$ python -q
>>> import numpy as np
>>> np.set_printoptions(precision=3, suppress=True, linewidth=200)
>>> W0 = np.load("test15.npy")
>>> W0
array([[2., 2., 2.],
       [0., 3., 0.],
       [0., 3., 1.]])
>>> x0 = np.array([-5, 2, -1])
>>> y = W0 @ x0
>>> y
array([-8.,  6.,  5.])
>>> np.linalg.solve(W0, W0[:, 1])
array([0., 1., 0.])
>>> np.linalg.solve(W0.T, W0[0])
array([1., 0., 0.])
>>> th = np.deg2rad(30)
>>> M = np.eye(3)
>>> M[np.ix_([0, 1], [0, 1])] = [[np.cos(th), -np.sin(th)], [np.sin(th), np.cos(th)]]
>>> M
array([[ 0.866, -0.5  ,  0.   ],
       [ 0.5  ,  0.866,  0.   ],
       [ 0.   ,  0.   ,  1.   ]])
>>> u = np.array([0, 3, 5])
>>> other = M + np.outer(u, np.eye(3)[2])
>>> np.linalg.matrix_rank(other - M)
np.int64(1)
>>> x0 = np.array([5, -4, 3])
>>> np.sort(np.abs(np.degrees(np.angle(np.linalg.eigvals(M)))))
array([ 0., 30., 30.])
>>> np.round(np.linalg.norm(x0), 3), np.round(np.linalg.norm(M @ x0), 3)
(np.float64(7.071), np.float64(7.071))
>>> M.T @ (M @ x0)
array([ 5., -4.,  3.])
>>> np.linalg.inv(M)
array([[ 0.866,  0.5  ,  0.   ],
       [-0.5  ,  0.866,  0.   ],
       [ 0.   ,  0.   ,  1.   ]])
>>> C2 = M.T @ M
>>> np.linalg.svd(M, compute_uv=False) ** 2
array([1., 1., 1.])
>>> np.diag(C2)
array([1., 1., 1.])
>>> np.trace(C2), (M ** 2).sum()
(np.float64(3.0), np.float64(3.0))
>>> np.allclose(C2, C2.T)
True
>>> (M @ M.T).shape
(3, 3)
>>> Q = M.astype(float).copy()
>>> for j in range(3):
...     Q[:, j] -= Q[:, :j] @ (Q[:, :j].T @ Q[:, j])
...     Q[:, j] /= np.linalg.norm(Q[:, j])
... 
>>> np.round(Q.T @ Q, 3) + 0
array([[1., 0., 0.],
       [0., 1., 0.],
       [0., 0., 1.]])
>>> np.round(Q.T @ M, 3) + 0
array([[1., 0., 0.],
       [0., 1., 0.],
       [0., 0., 1.]])
>>> K = np.loadtxt("arr.csv", delimiter=",")
>>> K
array([[-0.631, -0.188, -0.753],
       [ 0.631, -0.688, -0.358],
       [-0.451, -0.701,  0.553]])
>>> x0 = np.array([2, 0, 3])
>>> y = K @ x0
>>> c, lr = np.zeros(3), 1 / np.linalg.norm(K, 2) ** 2
>>> for i in range(6):
...     c -= lr * K.T @ (K @ c - y)
...     if i % 1 == 0: print(i, round(np.linalg.norm(K @ c - y), 3))
... 
0 0.0
1 0.0
2 0.0
3 0.0
4 0.0
5 0.0
>>> round(float(np.linalg.cond(K)), 3)
1.0
>>> c.round(3) + 0
array([2., 0., 3.])
>>> mat = np.load("mat.npy")
>>> mat
array([[ 14.464, -18.911,   1.762],
       [  6.51 ,  -8.422,   1.259],
       [  2.192,  -2.511,   0.721],
       [  0.011,  -0.006,   0.006],
       [ -0.258,   0.099,  -0.127],
       [ -0.513,   0.153,  -0.242],
       [ -1.071,   0.226,  -0.447],
       [ -3.728,   0.9  ,  -0.965],
       [ -3.73 ,   0.901,  -0.965],
       [ -3.976,   0.991,  -0.997],
       [ -4.37 ,   1.143,  -1.045],
       [ -8.899,   3.29 ,  -1.443],
       [-14.106,   6.275,  -1.744],
       [-15.77 ,   7.298,  -1.823],
       [-16.288,   7.621,  -1.847]])
>>> C2 = np.cov(mat, rowvar=False)
>>> np.argsort(-mat.std(axis=0).round(6), kind="stable")
array([0, 1, 2])
>>> round(np.corrcoef(mat[:, 0], mat[:, 2])[0, 1], 3)
np.float64(0.955)
>>> np.argwhere(np.triu(np.abs(np.corrcoef(mat.T)) > 0.8, 1))
array([[0, 1],
       [0, 2],
       [1, 2]])
>>> np.median(mat, axis=0)
array([-3.728,  0.9  , -0.965])
>>> C = mat[[3, 9]].astype(float)
>>> for _ in range(3):
...     lab = np.linalg.norm(mat[:, None] - C, axis=-1).argmin(axis=1)
...     C = np.array([mat[lab == j].mean(axis=0) for j in range(2)])
... 
>>> lab
array([0, 0, 0, 0, 0, 0, 0, 1, 1, 1, 1, 1, 1, 1, 1])
>>> np.abs(C[1] - C[0]).argmax()
np.int64(0)
>>> C
array([[ 3.048, -4.196,  0.419],
       [-8.858,  3.552, -1.354]])
>>> np.bincount(lab)
array([7, 8])
>>> X = np.load("run6.npy")
>>> X
array([[ 0,  0,  3, -1],
       [ 0,  0,  0, -2],
       [-3,  0,  0,  1],
       [ 1,  2, -1,  0]])
>>> Q = X.astype(float).copy()
>>> for j in range(4):
...     Q[:, j] -= Q[:, :j] @ (Q[:, :j].T @ Q[:, j])
...     Q[:, j] /= np.linalg.norm(Q[:, j])
... 
>>> np.round(Q.T @ X, 3) + 0
array([[ 3.162,  0.632, -0.316, -0.949],
       [ 0.   ,  1.897, -0.949,  0.316],
       [ 0.   ,  0.   ,  3.   , -1.   ],
       [ 0.   ,  0.   ,  0.   ,  2.   ]])
>>> np.round(Q.T @ Q, 3) + 0
array([[1., 0., 0., 0.],
       [0., 1., 0., 0.],
       [0., 0., 1., 0.],
       [0., 0., 0., 1.]])
>>> Q.round(3) + 0
array([[ 0.   ,  0.   ,  1.   ,  0.   ],
       [ 0.   ,  0.   ,  0.   , -1.   ],
       [-0.949,  0.316,  0.   ,  0.   ],
       [ 0.316,  0.949,  0.   ,  0.   ]])
>>> proj = np.triu(np.array([[2, -1, 1, 2], [1, -1, 2, -2], [3, -1, -2, 1], [3, -1, 1, 1]]), 1) + np.eye(4)
>>> other = proj @ X @ np.linalg.inv(proj)
>>> np.round(np.linalg.det(other), 3)
np.float64(36.0)
>>> other
array([[ -1.,   3.,  -4.,  14.],
       [ -8., -12.,  34., -42.],
       [ -2.,   0.,   1.,   4.],
       [  1.,   3.,  -8.,  12.]])
>>> np.round(np.poly(other), 3) + 0
array([ 1.,  0., 15.,  0., 36.])
>>> np.kron(np.eye(2, dtype=int), other)
array([[ -1.,   3.,  -4.,  14.,  -0.,   0.,  -0.,   0.],
       [ -8., -12.,  34., -42.,  -0.,  -0.,   0.,  -0.],
       [ -2.,   0.,   1.,   4.,  -0.,   0.,   0.,   0.],
       [  1.,   3.,  -8.,  12.,   0.,   0.,  -0.,   0.],
       [ -0.,   0.,  -0.,   0.,  -1.,   3.,  -4.,  14.],
       [ -0.,  -0.,   0.,  -0.,  -8., -12.,  34., -42.],
       [ -0.,   0.,   0.,   0.,  -2.,   0.,   1.,   4.],
       [  0.,   0.,  -0.,   0.,   1.,   3.,  -8.,  12.]])
>>> round(np.linalg.det(other.T), 3)
np.float64(36.0)
>>> J = np.load("data.npy")
>>> J
array([[2, 2, 2, 2],
       [4, 6, 4, 6],
       [1, 1, 0, 0],
       [2, 3, 0, 0]])
>>> J.mean(axis=0)
array([2.25, 3.  , 1.5 , 2.  ])
>>> J - J[0]
array([[ 0,  0,  0,  0],
       [ 2,  4,  2,  4],
       [-1, -1, -2, -2],
       [ 0,  1, -2, -2]])
>>> J.sum(axis=1)
array([ 8, 20,  2,  5])
>>> J.sum(axis=0)
array([ 9, 12,  6,  8])
>>> J.shape
(4, 4)
>>> np.unravel_index(np.abs(J).argmax(), J.shape)
(np.int64(1), np.int64(1))
>>> Q, vecs = np.linalg.qr(J[:, :2])[0], np.linalg.qr(J[:, 2:])[0]
>>> sv = np.linalg.svd(Q.T @ vecs, compute_uv=False)
>>> (sv > 0.9).sum()
np.int64(0)
>>> sv
array([0.894, 0.894])
>>> round(float(np.linalg.eigvals(J).sum().real), 3)
8.0
>>> round(float(np.linalg.det(2 * J)), 3), round(np.linalg.det(J), 3)
(64.0, np.float64(4.0))
>>> np.linalg.eigvals(J)
array([10.196, -2.732,  0.732, -0.196])
>>> np.einsum("ij,ji->", J, J)
np.int64(112)
>>> np.kron(np.eye(2, dtype=int), J)
array([[2, 2, 2, 2, 0, 0, 0, 0],
       [4, 6, 4, 6, 0, 0, 0, 0],
       [1, 1, 0, 0, 0, 0, 0, 0],
       [2, 3, 0, 0, 0, 0, 0, 0],
       [0, 0, 0, 0, 2, 2, 2, 2],
       [0, 0, 0, 0, 4, 6, 4, 6],
       [0, 0, 0, 0, 1, 1, 0, 0],
       [0, 0, 0, 0, 2, 3, 0, 0]])
>>> evals, vecs = np.linalg.eig(J)
>>> np.sort(np.linalg.eigvals(J @ J))
array([  0.038,   0.536,   7.464, 103.962])
>>> np.round(J @ vecs[:, 0] - evals[0] * vecs[:, 0], 3) + 0
array([0., 0., 0., 0.])
>>> np.round(np.prod(evals), 3)
np.float64(4.0)
>>> np.sort(np.linalg.eigvals(J.T))
array([-2.732, -0.196,  0.732, 10.196])
>>> evals
array([10.196, -2.732,  0.732, -0.196])
>>> rng = np.random.default_rng(39)
>>> lab = rng.permutation(4)
>>> lab
array([2, 3, 0, 1])
>>> other = J[lab][:, lab]
>>> round(float(np.linalg.det(other)), 3), np.round(np.linalg.det(J[lab]), 3)
(4.0, np.float64(4.0))
>>> np.diag(other)
array([0, 0, 2, 6])
>>> data = np.load("a.npy")
>>> data
array([[-0.584,  0.349,  0.733],
       [-0.487, -0.873,  0.028],
       [ 0.649, -0.34 ,  0.68 ]])
>>> np.linalg.svd(data, compute_uv=False)
array([1., 1., 1.])
>>> np.round(data[:, 1] @ data[:, 0], 3)
np.float64(-0.0)
>>> other = np.linalg.inv(X)
>>> np.round(np.linalg.slogdet(X)[0], 3)
np.float64(1.0)
>>> np.allclose(other, X.T)
False
>>> round(float(np.linalg.cond(X)), 3)
2.0
>>> def softmax(z):
...     e = np.exp(z - z.max(axis=-1, keepdims=True))
...     return e / e.sum(axis=-1, keepdims=True)
... 
>>> softmax(data[0])
array([0.137, 0.35 , 0.513])
>>> np.round(softmax(10 * data[0]), 3) + 0
array([0.   , 0.021, 0.979])
>>> softmax(data[0] + -2)
array([0.137, 0.35 , 0.513])
>>> att = data @ data.T / np.sqrt(3)
>>> softmax(att + np.triu(np.full(att.shape, -np.inf), 1))
array([[1.   , 0.   , 0.   ],
       [0.36 , 0.64 , 0.   ],
       [0.264, 0.264, 0.471]])
>>> softmax(att)
array([[0.471, 0.264, 0.264],
       [0.264, 0.471, 0.264],
       [0.264, 0.264, 0.471]])
>>> E = np.loadtxt("block16.csv", delimiter=",")
>>> E
array([[ 3., -3., -3.],
       [ 0., -2., -2.],
       [ 0.,  0.,  3.]])
>>> other = E / np.linalg.norm(E, axis=1, keepdims=True)
>>> C2 = other @ other.T
>>> C2
array([[ 1.   ,  0.816, -0.577],
       [ 0.816,  1.   , -0.707],
       [-0.577, -0.707,  1.   ]])
>>> other = E[0, 0] * E[1:] - np.outer(E[1:, 0], E[0])
>>> other
array([[ 0., -6., -6.],
       [ 0.,  0.,  9.]])
>>> np.flatnonzero(~other.round(6).any(axis=1))
array([], dtype=int64)
>>> np.linalg.matrix_rank(other), np.linalg.matrix_rank(E)
(np.int64(2), np.int64(3))
